$ ipython --no-banner

In [1]: import numpy as np

In [2]: np.set_printoptions(suppress=True, linewidth=120)

In [3]: rd = lambda a: np.round(a, 2) + 0

In [4]: K = np.load("mat.npy")

In [5]: rd(K)
Out[5]: 
array([[ 0.74, -0.56,  0.36],
       [-0.56, -0.24,  0.79],
       [ 0.36,  0.79,  0.5 ]])

In [6]: # symmetric, so the eigenvalues are real

In [7]: vals, vecs = np.linalg.eigh(K)

In [8]: vec = np.array([2, 0, 0])

In [9]: rd(vec @ K @ vec / (vec @ vec)), rd(vals[0]), vals[-1]
Out[9]: (np.float64(0.74), np.float64(-1.0), np.float64(1.0))

In [10]: rd(np.abs(K).sum(axis=1).max()), np.abs(vals).max()
Out[10]: (np.float64(1.67), np.float64(1.0))

In [11]: rd(vec @ K @ vec)
Out[11]: np.float64(2.97)

In [12]: rd(np.linalg.eigvalsh(K[1:, 1:]))
Out[12]: array([-0.74,  1.  ])

In [13]: rd(np.sort(np.abs(np.linalg.eigvals(K))))
Out[13]: array([1., 1., 1.])

In [14]: rd(K @ K)
Out[14]: 
array([[1., 0., 0.],
       [0., 1., 0.],
       [0., 0., 1.]])

In [15]: rd((K + K.T) / 2)
Out[15]: 
array([[ 0.74, -0.56,  0.36],
       [-0.56, -0.24,  0.79],
       [ 0.36,  0.79,  0.5 ]])

In [16]: rd(np.poly(K))
Out[16]: array([ 1., -1., -1.,  1.])

In [17]: rd(np.linalg.det(2 * K)), rd(np.linalg.det(K))
Out[17]: (np.float64(-8.0), np.float64(-1.0))

In [18]: np.einsum("ij,ji->", K, K)
Out[18]: np.float64(3.0)

In [19]: rd(np.linalg.eigvals(K))
Out[19]: array([ 1., -1.,  1.])

In [20]: W0 = np.load("dump.npy")

In [21]: W0
Out[21]: 
array([[  2.1,  -0.7,  -0.3,   1. , -18. ],
       [  0.9,  -1.7,   0.1,  -1.7,  20. ],
       [  1.1,   1.5,  -1.1,  -0.2, -12. ],
       [  0.5,  -1.8,   0.9,  -0.6,   2. ],
       [  0.5,  -0.6,  -0.6,  -0.1,  -8. ],
       [  1.6,  -0.9,   0.5,  -0.4,   8. ],
       [  1.7,  -0.5,   1.4,  -0.1, -26. ],
       [  0.3,  -0.9,  -0.1,   0.1,  16. ],
       [  0.9,   0.4,   0.8,  -0.3,   4. ],
       [ -0.1,   0.2,   1.1,  -1. ,  -6. ]])

In [22]: Xc = W0 - W0.mean(axis=0)

In [23]: vecs = np.linalg.svd(Xc)[2][:1]

In [24]: B = Xc - Xc @ vecs.T @ vecs

In [25]: rd(np.cov(Xc @ vecs.T, rowvar=False))
Out[25]: np.float64(216.42)

In [26]: rd(np.linalg.norm(B) / np.linalg.norm(Xc))
Out[26]: np.float64(0.1)

In [27]: rd(B.std(axis=0))
Out[27]: array([0.59, 0.85, 0.76, 0.56, 0.03])

In [28]: G = np.cov(W0, rowvar=False)

In [29]: np.argsort(-W0.std(axis=0).round(6), kind="stable")
Out[29]: array([4, 1, 2, 3, 0])

In [30]: rd(W0.std(axis=0))
Out[30]: array([ 0.65,  0.94,  0.76,  0.67, 13.94])

In [31]: rd(np.corrcoef(W0[:, 3], W0[:, 2])[0, 1])
Out[31]: np.float64(-0.3)

In [32]: G.shape
Out[32]: (5, 5)

In [33]: rd(np.corrcoef(W0.T))
Out[33]: 
array([[ 1.  ,  0.  , -0.08,  0.5 , -0.43],
       [ 0.  ,  1.  , -0.29,  0.22, -0.43],
       [-0.08, -0.29,  1.  , -0.3 , -0.05],
       [ 0.5 ,  0.22, -0.3 ,  1.  , -0.54],
       [-0.43, -0.43, -0.05, -0.54,  1.  ]])

In [34]: rd(np.linalg.eigvalsh(G)[::-1])
Out[34]: array([216.42,   0.99,   0.68,   0.3 ,   0.21])

In [35]: rd(G)
Out[35]: 
array([[  0.47,   0.  ,  -0.05,   0.24,  -4.38],
       [  0.  ,   0.98,  -0.23,   0.15,  -6.27],
       [ -0.05,  -0.23,   0.65,  -0.17,  -0.53],
       [  0.24,   0.15,  -0.17,   0.5 ,  -5.64],
       [ -4.38,  -6.27,  -0.53,  -5.64, 216.  ]])

In [36]: rng = np.random.default_rng(60)

In [37]: t = np.sort(rng.uniform(-2, 2, 28))

In [38]: arr = np.c_[t, t ** 2, t ** 3] @ np.array([[1, -2, -1], [0, -2, 0], [0, 0, -2]])

In [39]: rd(arr)
Out[39]: 
array([[ -2.  ,  -3.97,  17.88],
       [ -1.92,  -3.52,  16.02],
       [ -1.89,  -3.37,  15.42],
       [ -1.78,  -2.78,  13.08],
       [ -1.56,  -1.73,   9.08],
       [ -1.16,  -0.38,   4.3 ],
       [ -0.83,   0.29,   1.95],
       [ -0.72,   0.4 ,   1.47],
       [ -0.7 ,   0.42,   1.4 ],
       [ -0.43,   0.49,   0.58],
       [ -0.27,   0.4 ,   0.32],
       [  0.  ,  -0.01,   0.  ],
       [  0.1 ,  -0.21,  -0.1 ],
       [  0.19,  -0.44,  -0.2 ],
       [  0.2 ,  -0.49,  -0.22],
       [  0.27,  -0.69,  -0.31],
       [  0.29,  -0.75,  -0.34],
       [  0.41,  -1.17,  -0.55],
       [  0.72,  -2.46,  -1.45],
       [  1.12,  -4.74,  -3.91],
       [  1.45,  -7.13,  -7.59],
       [  1.65,  -8.77, -10.68],
       [  1.84, -10.41, -14.2 ],
       [  1.87, -10.76, -15.01],
       [  1.93, -11.34, -16.38],
       [  1.96, -11.62, -17.07],
       [  1.97, -11.66, -17.17],
       [  2.  , -11.97, -17.93]])

In [40]: Xc = (arr - arr.mean(axis=0)) / arr.std(axis=0)

In [41]: rd(Xc.std(axis=0))
Out[41]: array([1., 1., 1.])

In [42]: b = np.linalg.lstsq(np.delete(Xc, 1, axis=1), Xc[:, 1])[0]

In [43]: rd(1 - np.var(Xc[:, 1] - np.delete(Xc, 1, axis=1) @ b))
Out[43]: np.float64(0.51)

In [44]: rd(b)
Out[44]: array([-0.46,  0.26])
